>>> import numpy as np
>>> np.set_printoptions(precision=2, suppress=True, linewidth=100)
>>> X = np.load("mat.npy")
>>> X
array([[0, 2, 1, 1],
       [0, 0, 0, 1],
       [0, 0, 0, 2],
       [0, 0, 0, 0]])
>>> left, s, vt = np.linalg.svd(X)
>>> evecs = vt[:(s > 1e-8).sum()]
>>> rng = np.random.default_rng(13021)
>>> x0 = X[3] + -1 * X[0] + rng.integers(2) * np.eye(4)[1]
>>> x0
array([ 0., -2., -1., -1.])
>>> np.allclose(evecs.T @ evecs @ x0, x0)
True
>>> np.round(evecs.T @ evecs, 2) + 0
array([[0. , 0. , 0. , 0. ],
       [0. , 0.8, 0.4, 0. ],
       [0. , 0.4, 0.2, 0. ],
       [0. , 0. , 0. , 1. ]])
>>> np.diag(evecs.T @ evecs)
array([0. , 0.8, 0.2, 1. ])
>>> [round(float(x), 2) for x in np.linalg.svd(X, compute_uv=False)[:3]]
[2.79, 1.79, 0.0]
>>> np.linalg.matrix_rank(X, rtol=0.1)
np.int64(2)
>>> np.argsort(-np.linalg.norm(X, axis=0).round(6), kind="stable")[:3]
array([3, 1, 2])
>>> left, s, vt = np.linalg.svd(X, full_matrices=False)
>>> np.cumsum(s ** 2) / np.sum(s ** 2)
array([0.71, 1.  , 1.  , 1.  ])
>>> round(float(np.sqrt((s ** 2).sum())), 2), np.round(np.linalg.norm(X), 2)
(3.32, np.float64(3.32))
>>> (s > 1e-8).sum()
np.int64(2)
>>> np.round(left.T @ X @ vt.T, 2) + 0
array([[2.79, 0.  , 0.  , 0.  ],
       [0.  , 1.79, 0.  , 0.  ],
       [0.  , 0.  , 0.  , 0.  ],
       [0.  , 0.  , 0.  , 0.  ]])
>>> np.allclose(left * s @ vt, X)
True
>>> np.round(s / s[0], 2) + 0
array([1.  , 0.64, 0.  , 0.  ])
>>> np.round(vt @ vt.T, 2) + 0
array([[1., 0., 0., 0.],
       [0., 1., 0., 0.],
       [0., 0., 1., 0.],
       [0., 0., 0., 1.]])
>>> np.abs(vt[0])
array([0.  , 0.56, 0.28, 0.78])
>>> J = np.array([[1, 0, 0], [4, 4, 4], [4, 3, 4]])
>>> J[:, 2] = 2 * J[:, 0]
>>> J
array([[1, 0, 2],
       [4, 4, 8],
       [4, 3, 8]])
>>> rank = np.linalg.matrix_rank(X)
>>> rank
np.int64(2)
>>> null = np.linalg.svd(X)[2][rank:].T
>>> np.allclose(X @ null, 0)
True
>>> [int(np.linalg.matrix_rank(np.delete(X, i, axis=0))) for i in range(4)]
[1, 2, 2, 2]
>>> [int(np.linalg.matrix_rank(X[:i])) for i in range(1, len(X) + 1)]
[1, 2, 2, 2]
>>> null.shape
(4, 2)
>>> np.round(X @ null, 2) + 0
array([[0., 0.],
       [0., 0.],
       [0., 0.],
       [0., 0.]])
>>> [round(float(x), 2) for x in np.linalg.svd(J, compute_uv=False)[:3]]
[13.74, 1.04, 0.0]
>>> np.round(np.linalg.norm(J, 2) / np.linalg.norm(J), 2)
np.float64(1.0)
>>> W0 = np.load("out15.npy")
>>> W0
array([[ 0.94,  0.29, -0.17],
       [ 0.29, -0.43,  0.86],
       [-0.17,  0.86,  0.49]])
>>> proj = np.triu(np.array([[-1, 1, -2], [1, -1, -2], [0, -3, -2]]), 1) + np.eye(3)
>>> A2 = proj @ W0 @ np.linalg.inv(proj)
>>> np.round(np.linalg.det(A2), 2)
np.float64(-1.0)
>>> np.linalg.matrix_rank(A2)
np.int64(3)
>>> A2 = np.array([[-2, -1, 0], [-1, 2, 1], [0, 0, 0]])
>>> data = A2 + A2.T
>>> data
array([[-4, -2,  0],
       [-2,  4,  1],
       [ 0,  1,  0]])
>>> np.all(np.linalg.eigvalsh(data) > 0)
np.False_
>>> np.round(np.linalg.eigvalsh(data).min(), 2)
np.float64(-4.48)
>>> [round(float(np.linalg.det(data[:i, :i])), 2) + 0 for i in range(1, 4)]
[-4.0, -20.0, 4.0]
>>> np.linalg.norm(X, axis=1).argmax()
np.int64(0)
>>> round(float(np.linalg.norm(X[1] - X[2])), 2)
1.0
>>> np.round(np.linalg.norm(X) ** 2 / np.linalg.norm(X, 2) ** 2, 2)
np.float64(1.41)
>>> round(np.linalg.norm(X, 2), 2)
np.float64(2.79)
>>> M = np.array([[-8.35, 9.75, -3.47],
...     [-4.05, 4.17, -1.31],
...     [1.44, -7.27, 4.64],
...     [-3.43, -1.66, 1.62],
...     [-36.86, 37.87, -17.93],
...     [-16.26, 15.45, -5.98],
...     [10.74, -17.41, 11.16],
...     [0.17, 0.59, -0.11],
...     [-1.22, -10.2, 7.45],
...     [-14.36, 14.18, -5.59],
...     [-0.05, -5.09, 2.85],
...     [-19.45, 14.32, -5.39],
...     [-16.84, 22.82, -11.79]])
>>> W2 = M[[11, 9]].astype(float)
>>> for _ in range(5):
...     labels = np.linalg.norm(M[:, None] - W2, axis=-1).argmin(axis=1)
...     W2 = np.array([M[labels == j].mean(axis=0) for j in range(2)])
... 
>>> labels
array([1, 1, 1, 1, 0, 0, 1, 1, 1, 0, 1, 0, 0])
>>> np.abs(W2[1] - W2[0]).argmax()
np.int64(1)
>>> cen = M - M.mean(axis=0)
>>> left, s, vt = np.linalg.svd(cen, full_matrices=False)
>>> np.round(s ** 2 / (s ** 2).sum(), 2) + 0
array([0.98, 0.02, 0.  ])
>>> np.round(cen.mean(axis=0), 2) + 0
array([0., 0., 0.])
>>> (np.sign(left[:, 0]) == np.sign(left[0, 0])).astype(int)
array([1, 0, 0, 0, 1, 1, 0, 0, 0, 1, 0, 1, 1])
>>> vt[0] * np.sign(vt[0, np.abs(vt[0]).argmax()])
array([-0.58,  0.72, -0.37])
>>> np.abs(vt[-1])
array([0.14, 0.54, 0.83])
>>> np.searchsorted(np.cumsum(s ** 2) / (s ** 2).sum(), 0.9) + 1
np.int64(1)
>>> round(float((s ** 2).sum() ** 2 / (s ** 4).sum()), 2)
1.04
>>> np.abs(left[:, 0]).argmax()
np.int64(4)
>>> np.abs(vt[0]).argmax()
np.int64(1)
>>> x0 = np.array([2, 2, 2])
>>> target = M @ x0
>>> np.round(np.linalg.pinv(M) @ M, 2) + 0
array([[1., 0., 0.],
       [0., 1., 0.],
       [0., 0., 1.]])
>>> np.linalg.lstsq(M, target)[0]
array([2., 2., 2.])
>>> np.linalg.solve(M.T @ M, M.T @ target)
array([2., 2., 2.])
>>> target
array([ -4.14,  -2.38,  -2.38,  -6.94, -33.84, -13.58,   8.98,   1.3 ,  -7.94, -11.54,  -4.58,
       -21.04, -11.62])
>>> target = target + 0.3 * rng.normal(size=13)
>>> target
array([ -3.93,  -2.59,  -2.65,  -7.2 , -33.46, -13.34,   8.55,   1.59,  -8.39, -11.81,  -4.86,
       -21.4 , -11.47])
>>> coef, *_ = np.linalg.lstsq(M, target)
>>> coef
array([2.04, 2.03, 1.98])
>>> round(float(np.linalg.norm(target - M @ coef)), 2)
0.64
>>> labels = M[:, 1] > np.median(M[:, 1])
>>> r0 = M[labels].mean(axis=0) - M[~labels].mean(axis=0)
>>> np.argsort(-np.abs(r0).round(6), kind="stable")
array([1, 0, 2])
>>> (((M - M.mean(axis=0)) @ r0 > 0) == labels).mean()
np.float64(1.0)
>>> ((M - M.mean(axis=0)) @ r0 > 0).astype(int)
array([1, 0, 0, 0, 1, 1, 0, 0, 0, 1, 0, 1, 1])
>>> mat = np.load("test14.npy")
>>> mat
array([[4., 1., 1.],
       [1., 4., 1.],
       [1., 1., 4.]])
>>> A2 = np.linalg.inv(mat)
>>> np.linalg.det(mat) * A2
array([[15., -3., -3.],
       [-3., 15., -3.],
       [-3., -3., 15.]])
>>> round(np.linalg.det(mat) * np.linalg.det(A2), 2)
np.float64(1.0)
>>> np.allclose(A2, mat.T)
False
>>> np.round(np.linalg.slogdet(mat)[0], 2)
np.float64(1.0)
>>> ev, evecs = np.linalg.eigh(mat)
>>> x0 = np.array([1, 3, -1])
>>> round(x0 @ mat @ x0 / (x0 @ x0), 2), round(float(ev[0]), 2), ev[-1]
(np.float64(3.82), 3.0, np.float64(6.0))
>>> x0 @ mat @ x0
np.float64(42.0)
>>> F = np.loadtxt("a.csv", delimiter=",")
>>> F
array([[-23.24, -12.49, -18.69],
       [  6.84,  14.53,  15.14],
       [-18.9 ,  20.5 , -20.63],
       [-24.4 , -12.1 , -19.11],
       [-23.98, -12.79, -16.96],
       [  6.76,  11.97,  14.85],
       [-18.8 ,  20.99, -18.99],
       [-24.13, -11.79, -16.52],
       [-24.77, -12.  , -17.79],
       [-24.05, -12.5 , -18.65],
       [-24.13, -12.39, -18.17],
       [  9.79,  13.57,  12.47],
       [-24.36, -11.56, -17.45],
       [ 10.2 ,  14.27,  15.59],
       [-23.92, -11.49, -18.14]])
>>> O, evecs = np.linalg.qr(F[:, :2])[0], np.linalg.qr(F[:, 2:])[0]
>>> s = np.linalg.svd(O.T @ evecs, compute_uv=False)
>>> round(float(np.linalg.norm(O @ O.T - evecs @ evecs.T, 2)), 2)
1.0
>>> np.degrees(np.arccos(s.clip(0, 1)))
array([15.54])
>>> W2 = F[[0, 3]].astype(float)
>>> for _ in range(5):
...     labels = np.linalg.norm(F[:, None] - W2, axis=-1).argmin(axis=1)
...     W2 = np.array([F[labels == j].mean(axis=0) for j in range(2)])
... 
>>> labels
array([1, 0, 1, 1, 1, 0, 1, 1, 1, 1, 1, 0, 1, 0, 1])
>>> np.abs(W2[1] - W2[0]).argmax()
np.int64(2)
>>> W2
array([[  8.4 ,  13.59,  14.51],
       [-23.15,  -6.15, -18.28]])
>>> W2[1] - W2[0]
array([-31.55, -19.73, -32.79])
>>> A2 = np.array([[2], [9], [1], [2]])
>>> W2 = np.array([[2, 2, -2]])
>>> A = A2 @ W2
>>> A
array([[  4,   4,  -4],
       [ 18,  18, -18],
       [  2,   2,  -2],
       [  4,   4,  -4]])
>>> th = np.radians(60)
>>> R = np.eye(3)
>>> R[1, 1] = R[2, 2] = np.cos(th)
>>> R[1, 2], R[2, 1] = -np.sin(th), np.sin(th)
>>> R
array([[ 1.  ,  0.  ,  0.  ],
       [ 0.  ,  0.5 , -0.87],
       [ 0.  ,  0.87,  0.5 ]])
>>> A2 = A @ R.T
>>> np.allclose(A @ A.T, A2 @ A2.T)
True
>>> np.round(np.linalg.svd(A, compute_uv=False), 2) + 0, np.round(np.linalg.svd(A2, compute_uv=False), 2) + 0
(array([32.86,  0.  ,  0.  ]), array([32.86,  0.  ,  0.  ]))
>>> A2
array([[ 4.  ,  5.46,  1.46],
       [18.  , 24.59,  6.59],
       [ 2.  ,  2.73,  0.73],
       [ 4.  ,  5.46,  1.46]])
>>> np.abs(A2 - A).max(axis=0)
array([ 0.  ,  6.59, 24.59])
>>> rank = np.linalg.matrix_rank(A)
>>> rank
np.int64(1)
>>> null = np.linalg.svd(A)[2][rank:].T
>>> np.linalg.matrix_rank(A.T @ A), np.linalg.matrix_rank(A @ A.T)
(np.int64(1), np.int64(1))
>>> [int(np.linalg.matrix_rank(A[:i])) for i in range(1, len(A) + 1)]
[1, 1, 1, 1]
>>> null @ null.T
array([[ 0.67, -0.33,  0.33],
       [-0.33,  0.67,  0.33],
       [ 0.33,  0.33,  0.67]])
